% python3 -q
>>> import numpy as np
>>> np.set_printoptions(suppress=True, linewidth=160)
>>> K = np.load("sample15.npy")
>>> print(K)
[[-3  4 -5  0  0]
 [ 8 -3 -3  0  0]
 [ 8  3  4  0  0]
 [ 0  0  0 -7  0]
 [ 0  0  0  0  4]]
>>> # splits into 3 blocks
>>> out = K[0, 0] * K[1:] - np.outer(K[1:, 0], K[0])
>>> print(out)
[[  0 -23  49   0   0]
 [  0 -41  28   0   0]
 [  0   0   0  21   0]
 [  0   0   0   0 -12]]
>>> print(np.round(K[:, 0] / K[0, 0], 3))
[ 1.    -2.667 -2.667 -0.    -0.   ]
>>> vec = np.array([0, 1, 1, 2, 2])
>>> y = K @ vec
>>> print(y)
[ -1  -6   7 -14   8]
>>> print(np.round(np.linalg.solve(K.T, K[0]), 3) + 0)
[1. 0. 0. 0. 0.]
>>> print(np.round(np.linalg.solve(K, 5 * y), 3))
[ 0.  5.  5. 10. 10.]
>>> print(np.round(np.linalg.solve(K, K[:, 4]), 3))
[ 0.  0. -0. -0.  1.]
>>> rng = np.random.default_rng(2022)
>>> labels = rng.permutation(5)
>>> print(labels)
[0 3 4 2 1]
>>> out = K[labels][:, labels]
>>> print(out)
[[-3  0  0 -5  4]
 [ 0 -7  0  0  0]
 [ 0  0  4  0  0]
 [ 8  0  0  4  3]
 [ 8  0  0 -3 -3]]
>>> print(round(float(np.linalg.det(out)), 3), round(np.linalg.det(K[labels]), 3))
12740.0 -12740.0
>>> print(np.trace(out))
-5
>>> Q, vecs = np.linalg.qr(out[:, :3])[0], np.linalg.qr(out[:, 3:])[0]
>>> sigma = np.linalg.svd(Q.T @ vecs, compute_uv=False)
>>> print((sigma > 0.9).sum())
0
>>> print(round(float(np.linalg.norm(Q @ Q.T - vecs @ vecs.T, 2)), 3))
1.0
>>> print(sigma.round(3))
[0.333 0.   ]
